% ipython --no-banner

In [1]: import numpy as np

In [2]: import numpy.linalg as la

In [3]: np.set_printoptions(precision=3, suppress=True, linewidth=160, legacy="1.25")

In [4]: E = np.loadtxt("data.csv", delimiter=",")

In [5]: print(E)
[[ 21.895  20.441  -0.225]
 [ 11.617  10.571   1.566]
 [ 10.678   9.648   1.681]
 [  9.197   8.186   1.836]
 [  7.058   6.058   1.979]
 [  4.373   3.376   1.934]
 [  1.897   1.019   1.384]
 [  1.114   0.409   0.965]
 [  0.921   0.288   0.829]
 [  0.27    0.025   0.267]
 [  0.086   0.002   0.085]
 [ -0.062   0.001  -0.062]
 [ -0.071   0.002  -0.071]
 [ -0.304   0.028  -0.3  ]
 [ -0.744   0.14   -0.692]
 [ -0.747   0.141  -0.694]
 [ -0.795   0.156  -0.733]
 [ -0.91    0.193  -0.821]
 [ -1.898   0.507  -1.385]
 [ -2.219   0.593  -1.509]
 [ -3.155   0.788  -1.762]
 [ -3.19    0.794  -1.769]
 [ -5.152   0.984  -1.984]
 [ -6.908   0.984  -1.984]
 [ -7.303   0.968  -1.969]
 [-18.041  -0.727  -0.53 ]
 [-21.777  -1.648   0.201]]

In [6]: np.round(la.norm(E[15], 1), 3), round(la.norm(E[15], np.inf), 3)
Out[6]: (1.582, 0.747)

In [7]: x0 = np.array([-4, 2, 5])

In [8]: y = E @ x0

In [9]: np.round(la.pinv(E) @ E, 3) + 0
Out[9]: 
array([[1., 0., 0.],
       [0., 1., 0.],
       [0., 0., 1.]])

In [10]: rng = np.random.default_rng(3)

In [11]: y = y + 0.05 * rng.normal(size=27)

In [12]: y
Out[12]: 
array([-47.721, -17.624, -14.99 , -11.264,  -6.244,  -1.081,   1.269,   1.175,   0.994,   0.471,   0.096,  -0.078,  -0.081,  -0.261,  -0.257,  -0.22 ,  -0.149,
        -0.091,   1.729,   2.507,   5.387,   5.58 ,  12.683,  19.655,  21.294,  68.087,  84.914])

In [13]: beta, *_ = la.lstsq(E, y)

In [14]: print(beta)
[-4.002  2.004  4.99 ]

In [15]: cen = E - E.mean(axis=0)

In [16]: Uu, sv, Vh = la.svd(cen, full_matrices=False)

In [17]: (np.sign(Uu[:, 0]) == np.sign(Uu[0, 0])).astype(int)
Out[17]: array([1, 1, 1, 1, 1, 1, 1, 1, 1, 0, 0, 0, 0, 0, 0, 0, 0, 0, 0, 0, 0, 0, 0, 0, 0, 0, 0])

In [18]: print(Vh[0] * np.sign(Vh[0, np.abs(Vh[0]).argmax()]))
[0.891 0.448 0.067]

In [19]: sv ** 2 / (sv ** 2).sum()
Out[19]: array([0.917, 0.07 , 0.014])

In [20]: np.abs(Vh[-1])
Out[20]: array([0.081, 0.011, 0.997])

In [21]: la.matrix_rank(cen)
Out[21]: 3

In [22]: np.round(cen.mean(axis=0), 3) + 0
Out[22]: array([0., 0., 0.])

In [23]: x0 = np.array([1, -3, 1])

In [24]: y = E @ x0

In [25]: beta, lr = np.zeros(3), 1 / la.norm(E, 2) ** 2

In [26]: for i in range(40):
    ...:     beta -= lr * E.T @ (E @ beta - y)
    ...:     if i % 10 == 0: print(i, round(la.norm(E @ beta - y), 3))
    ...: 
0 48.228
10 12.457
20 4.518
30 3.074

In [27]: beta
Out[27]: array([ 1.035, -3.004,  0.552])

In [28]: np.round(la.cond(E), 3)
Out[28]: 8.243

In [29]: cen = E - E.mean(axis=0)

In [30]: V = la.svd(cen)[2][:2]

In [31]: out = cen - cen @ V.T @ V

In [32]: print(la.norm(out, axis=1).round(6).argmax())
26

In [33]: (cen @ V.T).std(axis=0)
Out[33]: array([9.187, 2.533])

In [34]: feats = np.load("mat.npy")

In [35]: feats
Out[35]: 
array([[ 4.179,  9.115, -2.013],
       [ 3.877,  5.81 , -1.507],
       [ 1.928,  0.151, -0.741],
       [ 1.277, -0.291, -0.602],
       [ 0.918, -0.368, -0.503],
       [ 0.455, -0.298, -0.32 ],
       [ 0.137, -0.12 , -0.121],
       [-0.235,  0.308,  0.316],
       [-0.345,  0.549,  0.586],
       [ 0.155,  1.839,  3.307],
       [ 1.026,  2.   ,  5.046],
       [ 1.683,  1.937,  6.169],
       [ 3.977,  1.182,  9.625],
       [ 5.735,  0.288, 12.04 ],
       [ 8.411, -1.379, 15.529]])

In [36]: lab = feats[:, 1] > np.median(feats[:, 1])

In [37]: u = feats[lab].mean(axis=0) - feats[~lab].mean(axis=0)

In [38]: lab.astype(int)
Out[38]: array([1, 1, 0, 0, 0, 0, 0, 0, 1, 1, 1, 1, 1, 0, 0])

In [39]: np.argsort(-np.abs(u).round(6), kind="stable")
Out[39]: array([1, 0, 2])

In [40]: u
Out[40]: array([-0.249,  3.418, -0.169])

In [41]: ((feats - feats.mean(axis=0)) @ u > 0).astype(int)
Out[41]: array([1, 1, 0, 0, 0, 0, 0, 0, 0, 1, 1, 1, 0, 0, 0])

In [42]: round((((feats - feats.mean(axis=0)) @ u > 0) == lab).mean(), 3)
Out[42]: 0.867

In [43]: cen = feats - feats.mean(axis=0)

In [44]: V = la.svd(cen)[2][:2]

In [45]: out = cen - cen @ V.T @ V

In [46]: la.norm(out, axis=1).round(6).argmax()
Out[46]: 9

In [47]: (cen @ V.T).std(axis=0)
Out[47]: array([5.613, 2.734])

In [48]: print(out.std(axis=0))
[1.009 0.559 0.441]

In [49]: out = np.c_[feats[:, :2] @ np.array([[0, 3], [3, 1]]), np.array([4, -5, 1, 2, -5, 2, 5, -5, 1, -3, -2, 2, 0, 1, -3])]

In [50]: out
Out[50]: 
array([[27.345, 21.652,  4.   ],
       [17.43 , 17.441, -5.   ],
       [ 0.453,  5.935,  1.   ],
       [-0.873,  3.54 ,  2.   ],
       [-1.104,  2.386, -5.   ],
       [-0.894,  1.067,  2.   ],
       [-0.36 ,  0.291,  5.   ],
       [ 0.924, -0.397, -5.   ],
       [ 1.647, -0.486,  1.   ],
       [ 5.517,  2.304, -3.   ],
       [ 6.   ,  5.078, -2.   ],
       [ 5.811,  6.986,  2.   ],
       [ 3.546, 13.113,  0.   ],
       [ 0.864, 17.493,  1.   ],
       [-4.137, 23.854, -3.   ]])

In [51]: la.matrix_rank(np.c_[feats, out])
Out[51]: 4

In [52]: W = np.array([[2, -1, 0, -3, -1, 0], [-3, 2, 0, -2, 2, 3], [2, 2, 1, 3, 2, 2]])

In [53]: beta = np.array([0, 2, 2, 6, 9, 1])

In [54]: H = np.maximum(feats @ W + beta, 0)

In [55]: print(la.matrix_rank(H))
6

In [56]: print((H > 0).mean(axis=0))
[0.733 0.8   0.933 0.8   1.    0.733]

In [57]: Z = np.array([[-9, 1], [5, -6], [9, 5], [-7, 5], [4, -7], [-1, 0]])

In [58]: print((H @ Z).round(6).argmax(axis=1))
[0 0 0 0 0 0 0 0 0 0 0 0 0 1 1]

In [59]: out = np.array([[0, -2, 0], [3, 1, 0], [4, -5, 0]])

In [60]: m1 = np.triu(out, 1)

In [61]: print(m1)
[[ 0 -2  0]
 [ 0  0  0]
 [ 0  0  0]]

In [62]: print(np.einsum("ij,ji->", m1, m1))
0

In [63]: print(np.kron(np.eye(2, dtype=int), m1))
[[ 0 -2  0  0  0  0]
 [ 0  0  0  0  0  0]
 [ 0  0  0  0  0  0]
 [ 0  0  0  0 -2  0]
 [ 0  0  0  0  0  0]
 [ 0  0  0  0  0  0]]

In [64]: round(la.det(2 * m1), 3), round(la.det(m1), 3)
Out[64]: (0.0, 0.0)

In [65]: print(np.einsum("ii->", m1))
0

In [66]: W0 = np.load("a.npy")

In [67]: W0
Out[67]: 
array([[ 2,  1,  0],
       [ 0,  2,  2],
       [ 0,  2,  1],
       [ 2, -1, -2]])

In [68]: ang = np.radians(180)

In [69]: Rm = np.eye(3)

In [70]: Rm[2, 2] = Rm[1, 1] = np.cos(ang)

In [71]: Rm[2, 1], Rm[1, 2] = -np.sin(ang), np.sin(ang)

In [72]: Rm.round(3) + 0
Out[72]: 
array([[ 1.,  0.,  0.],
       [ 0., -1.,  0.],
       [ 0.,  0., -1.]])

In [73]: out = W0 @ Rm.T

In [74]: print(np.abs(out - W0).max(axis=0))
[0. 4. 4.]

In [75]: print(la.svd(W0, compute_uv=False), la.svd(out, compute_uv=False))
[4.276 2.899 0.559] [4.276 2.899 0.559]

In [76]: print(np.allclose(W0 @ W0.T, out @ out.T))
True

In [77]: print(out.round(3) + 0)
[[ 2. -1.  0.]
 [ 0. -2. -2.]
 [ 0. -2. -1.]
 [ 2.  1.  2.]]

In [78]: np.allclose(la.norm(W0, axis=1), la.norm(out, axis=1))
Out[78]: True

In [79]: x0 = np.array([-2, 2, -1])

In [80]: (W0 * x0).sum(axis=1)
Out[80]: array([-2,  2,  3, -4])

In [81]: W0 @ x0
Out[81]: array([-2,  2,  3, -4])

In [82]: np.sign((W0 @ x0).round(6))
Out[82]: array([-1,  1,  1, -1])

In [83]: la.norm(W0 @ x0) <= la.norm(W0, 2) * la.norm(x0) + 1e-9
Out[83]: True

In [84]: W0 * x0
Out[84]: 
array([[-4,  2,  0],
       [ 0,  4, -2],
       [ 0,  4, -1],
       [-4, -2,  2]])

In [85]: print(W0 @ np.ones(3))
[ 3.  4.  3. -1.]

In [86]: np.einsum("ij,j->i", W0, x0)
Out[86]: array([-2,  2,  3, -4])

In [87]: Uu, sv, Vh = la.svd(m1)

In [88]: V = Vh[:(sv > 1e-8).sum()]

In [89]: x0 = m1[1] + -1 * m1[2] + rng.integers(2) * np.eye(3)[1]

In [90]: x0
Out[90]: array([0., 0., 0.])

In [91]: np.allclose(V.T @ V @ x0, x0)
Out[91]: True

In [92]: V.T @ V
Out[92]: 
array([[0., 0., 0.],
       [0., 1., 0.],
       [0., 0., 0.]])

In [93]: la.matrix_rank(np.vstack([m1, x0]))
Out[93]: 1
